% ipython --no-banner

In [1]: import numpy as np

In [2]: np.set_printoptions(precision=1, suppress=True, linewidth=140)

In [3]: tidy = lambda a: np.round(a, 1) + 0

In [4]: E = np.loadtxt("m.csv", delimiter=",")

In [5]: print(E)
[[ 1. -1.]
 [ 1.  0.]
 [ 1.  1.]]

In [6]: print(np.diff(E, axis=0))
[[0. 1.]
 [0. 1.]]

In [7]: print(tidy(np.linalg.svd(E, compute_uv=False)))
[1.7 1.4]

In [8]: print(tidy(np.linalg.norm(E)))
2.2

In [9]: np.zeros(3, 2)
TypeError: Cannot interpret '2' as a data type


In [10]: print(np.linalg.matrix_rank(E))
2

In [11]: E[:, 2]
IndexError: index 2 is out of bounds for axis 1 with size 2


In [12]: print(E.sum(axis=1))
[0. 1. 2.]

In [13]: print(E.mean(axis=0))
[1. 0.]

In [14]: print(E.shape)
(3, 2)

In [15]: print(np.unravel_index(np.abs(E).argmax(), E.shape))
(np.int64(0), np.int64(0))

In [16]: W0 = np.load("x.npy")

In [17]: print(W0)
[[ 1  0  0  0]
 [-2  1  0  0]
 [ 2  2  1  0]
 [ 0 -2  1  1]]

In [18]: q, evecs = np.linalg.qr(W0[:, :1])[0], np.linalg.qr(W0[:, 1:])[0]

In [19]: s = np.linalg.svd(q.T @ evecs, compute_uv=False)

In [20]: print((s > 0.9).sum())
1

In [21]: print(tidy(np.degrees(np.arccos(s.clip(0, 1)))))
[19.5]

In [22]: print(tidy(s))
[0.9]

In [23]: left, s, vt = np.linalg.svd(W0)

In [24]: print(np.argmax(s[:-1] / (s[1:] + 1e-6)) + 1)
3

In [25]: print(tidy(s))
[3.4 2.8 1.4 0.1]

In [26]: M2 = left[:, :3] @ np.diag(s[:3]) @ vt[:3]

In [27]: print(tidy(np.linalg.norm(W0 - M2) / np.linalg.norm(W0)))
0.0

In [28]: print(np.linalg.matrix_rank(W0, rtol=0.05))
3

In [29]: print(np.linalg.matrix_rank(M2))
3

In [30]: print(tidy(np.abs(W0 - M2).max()))
0.1

In [31]: print(tidy(np.linalg.norm(W0 - M2, 2)), tidy(s[3]))
0.1 0.1

In [32]: print(tidy(M2))
[[ 1.   0.   0.  -0.1]
 [-2.   1.   0.   0. ]
 [ 2.   2.   1.   0. ]
 [ 0.  -2.   1.   1. ]]

In [33]: w1 = np.array([[1, 4, 0], [-9, 0, 0], [-6, 5, -8], [4, 3, -5]])

In [34]: b = np.array([1, 3, 1])

In [35]: H = np.maximum(W0 @ w1 + b, 0)

In [36]: print((H > 0).astype(int))
[[1 1 1]
 [0 0 1]
 [0 1 0]
 [1 1 0]]

In [37]: print(np.linalg.matrix_rank(H))
3

In [38]: W2 = np.array([[0, -2, 0], [2, -2, 1], [-2, 2, 2]])

In [39]: print(w1 @ W2)
[[  8 -10   4]
 [  0  18   0]
 [ 26 -14 -11]
 [ 16 -24  -7]]

In [40]: print(H @ W2)
[[ 12 -16   9]
 [ -2   2   2]
 [ 32 -32  16]
 [ 22 -56  11]]

In [41]: print(tidy(np.sort(np.linalg.eigvals(W0))))
[1. 1. 1. 1.]

In [42]: mat = np.load("block13.npy")

In [43]: print(mat)
[[0.5 0.5 0.  0. ]
 [0.5 0.5 0.  0. ]
 [0.  0.  1.  0. ]
 [0.  0.  0.  1. ]]

In [44]: left, s, vt = np.linalg.svd(mat)

In [45]: print(np.argmax(s[:-1] / (s[1:] + 1e-6)) + 1)
3

In [46]: M2 = left[:, :3] @ np.diag(s[:3]) @ vt[:3]

In [47]: print(tidy(np.linalg.norm(mat - M2) / np.linalg.norm(mat)))
0.0

In [48]: print(np.linalg.matrix_rank(M2))
3

In [49]: print(tidy(np.linalg.norm(mat - M2, 2)), tidy(s[3]))
0.0 0.0

In [50]: left, s, vt = np.linalg.svd(mat)

In [51]: evecs = vt[:(s > 1e-8).sum()]

In [52]: rng = np.random.default_rng(185)

In [53]: x = mat[3] + -2 * mat[2] + rng.integers(2) * np.eye(4)[1]

In [54]: print(x)
[ 0.  0. -2.  1.]

In [55]: print(np.linalg.matrix_rank(np.vstack([mat, x])))
3

In [56]: print(tidy(np.diag(evecs.T @ evecs)))
[0.5 0.5 1.  1. ]

In [57]: print(tidy(evecs.T @ evecs))
[[0.5 0.5 0.  0. ]
 [0.5 0.5 0.  0. ]
 [0.  0.  1.  0. ]
 [0.  0.  0.  1. ]]

In [58]: print(np.allclose(evecs.T @ evecs @ x, x))
True

In [59]: print(tidy(np.linalg.matrix_power(mat, 100)))
[[0.5 0.5 0.  0. ]
 [0.5 0.5 0.  0. ]
 [0.  0.  1.  0. ]
 [0.  0.  0.  1. ]]

In [60]: print(tidy(np.linalg.matrix_power(mat, 2)))
[[0.5 0.5 0.  0. ]
 [0.5 0.5 0.  0. ]
 [0.  0.  1.  0. ]
 [0.  0.  0.  1. ]]

In [61]: pr = np.eye(4)[1]

In [62]: for _ in range(4):
    ...:     pr = pr @ mat
    ...:     print(pr.round(1))
    ...: 
[0.5 0.5 0.  0. ]
[0.5 0.5 0.  0. ]
[0.5 0.5 0.  0. ]
[0.5 0.5 0.  0. ]

In [63]: print(np.allclose(W0 @ W0.T, W0.T @ W0))
False

In [64]: print(tidy(np.sort(np.abs(np.linalg.eigvals(W0)))))
[1. 1. 1. 1.]

In [65]: print(np.allclose(W0, W0.T))
False

In [66]: print((W0 - W0.T) / 2)
[[ 0.   1.  -1.   0. ]
 [-1.   0.  -1.   1. ]
 [ 1.   1.   0.  -0.5]
 [ 0.  -1.   0.5  0. ]]

In [67]: print(tidy(np.abs(np.linalg.eigvals(W0)).max()))
1.0

In [68]: print(tidy(np.linalg.det(W0)))
1.0

In [69]: W0.inv()
AttributeError: 'numpy.ndarray' object has no attribute 'inv'


In [70]: K = np.load("out7.npy")

In [71]: print(tidy(K))
[[0.3 0.3 0.1 0.3]
 [0.3 0.3 0.1 0.3]
 [0.1 0.1 0.  0.1]
 [0.3 0.3 0.1 0.3]]

In [72]: ev, evecs = np.linalg.eigh(K)

In [73]: x = np.array([5, -5, 3, -4])

In [74]: print(tidy(np.linalg.eigvalsh(K[1:, 1:])))
[0.  0.  0.7]

In [75]: print(tidy(x @ K @ x))
2.9

In [76]: print(tidy(evecs * np.maximum(ev, 0) @ evecs.T))
[[0.3 0.3 0.1 0.3]
 [0.3 0.3 0.1 0.3]
 [0.1 0.1 0.  0.1]
 [0.3 0.3 0.1 0.3]]

In [77]: print((np.sign(evecs[:, -1].round(6)) == np.sign(evecs[0, -1].round(6))).astype(int))
[1 1 1 1]

In [78]: print(tidy(x @ K @ x / (x @ x)), tidy(ev[0]), tidy(ev[-1]))
0.0 0.0 1.0
